$ python -q
>>> import numpy as np
>>> np.set_printoptions(precision=2, suppress=True, linewidth=100, sign=" ")
>>> def rd(a):
...     return np.round(a, 2) + 0
... 
>>> A = np.load("sample4.npy")
>>> A
array([[ 0.37, -0.44, -0.47, -1.42, -0.64,  0.12],
       [ 0.26,  0.12,  0.53, -0.18, -0.81,  0.3 ],
       [ 0.1 , -0.29,  0.82,  1.02, -0.26,  0.23],
       [-0.13,  0.01,  0.17,  0.38, -0.05,  0.12],
       [ 0.34,  0.01,  0.02,  0.5 , -0.82,  0.09],
       [-0.06,  0.14,  0.31,  0.35,  0.34, -0.17],
       [ 0.13, -0.64, -0.76, -0.68, -0.06,  0.4 ],
       [ 0.17,  0.09, -0.44, -0.23, -0.37, -0.22],
       [ 0.16, -0.14, -0.2 ,  0.11,  0.18,  0.04],
       [ 0.43, -0.18,  0.02,  0.24,  0.19,  0.37],
       [-0.09,  0.04,  0.33,  0.24, -0.55, -0.79],
       [ 0.24, -0.86, -0.77, -0.86,  0.12,  0.31],
       [ 0.16, -0.03,  0.52,  0.49, -0.82,  0.61],
       [-0.17, -0.14,  0.03,  0.33,  0.63, -0.31],
       [ 0.08,  0.16,  0.33,  0.72,  0.25,  0.03],
       [-0.05,  0.01, -0.13,  0.45,  0.14, -0.71]])
>>> rng = np.random.default_rng(20)
>>> labels = rng.permutation(6)
>>> out = A[:, labels] * rng.choice([-1, 1], 6)
>>> out
array([[-0.37,  0.64, -0.44, -0.12,  1.42,  0.47],
       [-0.26,  0.81,  0.12, -0.3 ,  0.18, -0.53],
       [-0.1 ,  0.26, -0.29, -0.23, -1.02, -0.82],
       [ 0.13,  0.05,  0.01, -0.12, -0.38, -0.17],
       [-0.34,  0.82,  0.01, -0.09, -0.5 , -0.02],
       [ 0.06, -0.34,  0.14,  0.17, -0.35, -0.31],
       [-0.13,  0.06, -0.64, -0.4 ,  0.68,  0.76],
       [-0.17,  0.37,  0.09,  0.22,  0.23,  0.44],
       [-0.16, -0.18, -0.14, -0.04, -0.11,  0.2 ],
       [-0.43, -0.19, -0.18, -0.37, -0.24, -0.02],
       [ 0.09,  0.55,  0.04,  0.79, -0.24, -0.33],
       [-0.24, -0.12, -0.86, -0.31,  0.86,  0.77],
       [-0.16,  0.82, -0.03, -0.61, -0.49, -0.52],
       [ 0.17, -0.63, -0.14,  0.31, -0.33, -0.03],
       [-0.08, -0.25,  0.16, -0.03, -0.72, -0.33],
       [ 0.05, -0.14,  0.01,  0.71, -0.45,  0.13]])
>>> U, _, Vh = np.linalg.svd(A.T @ out)
>>> rd(np.linalg.lstsq(A, out)[0])
array([[-1.,  0.,  0.,  0.,  0.,  0.],
       [ 0.,  0.,  1.,  0.,  0.,  0.],
       [ 0.,  0.,  0.,  0.,  0., -1.],
       [ 0.,  0.,  0.,  0., -1.,  0.],
       [ 0., -1.,  0.,  0.,  0.,  0.],
       [ 0.,  0.,  0., -1.,  0.,  0.]])
>>> D = np.linalg.norm(out[:, None] - out[None], axis=-1)
>>> np.linalg.matrix_rank(D ** 2)
np.int64(8)
>>> D.mean(axis=1).argmax()
np.int64(0)
>>> (D + 1e9 * np.eye(16)).round(6).argmin(axis=1)
array([  6,  12,  14,   5,  12,  14,  11,   8,   9,   8,  15,   6,   4,   5,   5,  13])
>>> rd(D[:5, :5])
array([[ 0.  ,  1.71,  2.81,  2.11,  2.04],
       [ 1.71,  0.  ,  1.42,  1.1 ,  0.89],
       [ 2.81,  1.42,  0.  ,  1.02,  1.18],
       [ 2.11,  1.1 ,  1.02,  0.  ,  0.92],
       [ 2.04,  0.89,  1.18,  0.92,  0.  ]])
>>> Xs = A - A.mean(axis=0)
>>> vecs = np.linalg.svd(Xs)[2][:5]
>>> out = Xs - Xs @ vecs.T @ vecs
>>> np.linalg.norm(out, axis=1).round(6).argmax()
np.int64(9)
>>> rd(np.linalg.norm(out) / np.linalg.norm(Xs))
np.float64(0.11)
>>> labels = A[:, 1] > np.median(A[:, 1])
>>> r0 = A[labels].mean(axis=0) - A[~labels].mean(axis=0)
>>> np.argsort(-np.abs(r0).round(6), kind="stable")
array([ 1,  5,  3,  2,  4,  0])
>>> (((A - A.mean(axis=0)) @ r0 > 0) == labels).mean()
np.float64(0.75)
>>> ((A - A.mean(axis=0)) @ r0 > 0).astype(int)
array([ 0,  1,  1,  1,  1,  1,  0,  0,  0,  0,  1,  0,  1,  1,  1,  1])
>>> out = np.c_[A[:, :1] @ np.array([[2]]), np.array([1, 0, 0, 0, 1, 0, 1, 2, 2, 0, 1, 0, 1, 1, 0, 2])]
>>> out
array([[ 0.74,  1.  ],
       [ 0.52,  0.  ],
       [ 0.2 ,  0.  ],
       [-0.26,  0.  ],
       [ 0.68,  1.  ],
       [-0.12,  0.  ],
       [ 0.26,  1.  ],
       [ 0.34,  2.  ],
       [ 0.32,  2.  ],
       [ 0.86,  0.  ],
       [-0.18,  1.  ],
       [ 0.48,  0.  ],
       [ 0.32,  1.  ],
       [-0.34,  1.  ],
       [ 0.16,  0.  ],
       [-0.1 ,  2.  ]])
>>> rd(np.linalg.norm(out - A @ np.linalg.lstsq(A, out)[0], axis=0))
array([ 0.  ,  2.62])
>>> rd(np.linalg.lstsq(A, out[:, 0])[0])
array([ 2.,  0.,  0.,  0.,  0.,  0.])
>>> r0 = np.array([2, 2, 3, 1, 1, 0, 1, 0, 3, 1, 1, 0, 2, 1, 2, 3])
>>> mat = 3 * np.eye(16) + np.outer(r0, r0)
>>> mat
array([[  7.,   4.,   6.,   2.,   2.,   0.,   2.,   0.,   6.,   2.,   2.,   0.,   4.,   2.,   4.,
          6.],
       [  4.,   7.,   6.,   2.,   2.,   0.,   2.,   0.,   6.,   2.,   2.,   0.,   4.,   2.,   4.,
          6.],
       [  6.,   6.,  12.,   3.,   3.,   0.,   3.,   0.,   9.,   3.,   3.,   0.,   6.,   3.,   6.,
          9.],
       [  2.,   2.,   3.,   4.,   1.,   0.,   1.,   0.,   3.,   1.,   1.,   0.,   2.,   1.,   2.,
          3.],
       [  2.,   2.,   3.,   1.,   4.,   0.,   1.,   0.,   3.,   1.,   1.,   0.,   2.,   1.,   2.,
          3.],
       [  0.,   0.,   0.,   0.,   0.,   3.,   0.,   0.,   0.,   0.,   0.,   0.,   0.,   0.,   0.,
          0.],
       [  2.,   2.,   3.,   1.,   1.,   0.,   4.,   0.,   3.,   1.,   1.,   0.,   2.,   1.,   2.,
          3.],
       [  0.,   0.,   0.,   0.,   0.,   0.,   0.,   3.,   0.,   0.,   0.,   0.,   0.,   0.,   0.,
          0.],
       [  6.,   6.,   9.,   3.,   3.,   0.,   3.,   0.,  12.,   3.,   3.,   0.,   6.,   3.,   6.,
          9.],
       [  2.,   2.,   3.,   1.,   1.,   0.,   1.,   0.,   3.,   4.,   1.,   0.,   2.,   1.,   2.,
          3.],
       [  2.,   2.,   3.,   1.,   1.,   0.,   1.,   0.,   3.,   1.,   4.,   0.,   2.,   1.,   2.,
          3.],
       [  0.,   0.,   0.,   0.,   0.,   0.,   0.,   0.,   0.,   0.,   0.,   3.,   0.,   0.,   0.,
          0.],
       [  4.,   4.,   6.,   2.,   2.,   0.,   2.,   0.,   6.,   2.,   2.,   0.,   7.,   2.,   4.,
          6.],
       [  2.,   2.,   3.,   1.,   1.,   0.,   1.,   0.,   3.,   1.,   1.,   0.,   2.,   4.,   2.,
          3.],
       [  4.,   4.,   6.,   2.,   2.,   0.,   2.,   0.,   6.,   2.,   2.,   0.,   4.,   2.,   7.,
          6.],
       [  6.,   6.,   9.,   3.,   3.,   0.,   3.,   0.,   9.,   3.,   3.,   0.,   6.,   3.,   6.,
         12.]])
>>> np.flatnonzero(np.linalg.matrix_power((mat != 0) + (mat.T != 0) + np.eye(16), 16)[2])
array([  0,   1,   2,   3,   4,   6,   8,   9,  10,  12,  13,  14,  15])
>>> r0 = np.array([-1, -2, -2, -1, 2, 2, 2, -1, 0, 2, -1, 2, 2, -1, -2, 1])
>>> out = mat + np.outer(r0, np.eye(16)[15])
>>> rd(np.linalg.det(out) / np.linalg.det(mat)), rd(1 + np.linalg.solve(mat, r0)[15])
(np.float64(1.45), np.float64(1.45))
>>> np.linalg.matrix_rank(out - mat)
np.int64(1)
